$ ipython --no-banner

In [1]: import numpy as np

In [2]: import numpy.linalg as la

In [3]: np.set_printoptions(suppress=True, linewidth=120)

In [4]: J = np.array([[2, 0, 0, 0, 0, -1],
   ...:     [0, 1, 0, 0, 0, 0],
   ...:     [0, 0, 1, -1, 0, 0],
   ...:     [0, 0, 1, 1, 0, 0],
   ...:     [0, -2, 0, 0, -2, 0],
   ...:     [2, 0, 0, 0, 0, -1]])

In [5]: # splits into 3 blocks

In [6]: U, sig, Vt = la.svd(J)

In [7]: vecs = Vt[:(sig > 1e-8).sum()]

In [8]: rng = np.random.default_rng(6222)

In [9]: x = J[2] + -2 * J[0] + rng.integers(2) * np.eye(6)[0]

In [10]: x
Out[10]: array([-3.,  0.,  1., -1.,  0.,  2.])

In [11]: np.round(vecs.T @ vecs, 2) + 0
Out[11]: 
array([[ 0.8,  0. ,  0. ,  0. ,  0. , -0.4],
       [ 0. ,  1. ,  0. ,  0. ,  0. ,  0. ],
       [ 0. ,  0. ,  1. ,  0. ,  0. ,  0. ],
       [ 0. ,  0. ,  0. ,  1. ,  0. ,  0. ],
       [ 0. ,  0. ,  0. ,  0. ,  1. ,  0. ],
       [-0.4,  0. ,  0. ,  0. ,  0. ,  0.2]])

In [12]: np.round(la.norm(J) ** 2 / la.norm(J, 2) ** 2, 2)
Out[12]: np.float64(2.3)

In [13]: np.round(la.norm(J, 2), 2)
Out[13]: np.float64(3.16)

In [14]: np.round(la.norm(J, 1), 2), np.round(la.norm(J, np.inf), 2)
Out[14]: (np.float64(4.0), np.float64(4.0))

In [15]: la.norm(J, axis=1).argmax()
Out[15]: np.int64(4)

In [16]: np.round(la.norm(J[4] - J[1]), 2)
Out[16]: np.float64(3.61)

In [17]: J[4] @ J[1]
Out[17]: np.int64(-2)

In [18]: np.round(la.norm(J, axis=0), 2)
Out[18]: array([2.83, 2.24, 1.41, 1.41, 2.  , 1.41])

In [19]: round(float(la.norm(J[4], 1)), 2), round(la.norm(J[4], np.inf), 2)
Out[19]: (4.0, np.float64(2.0))
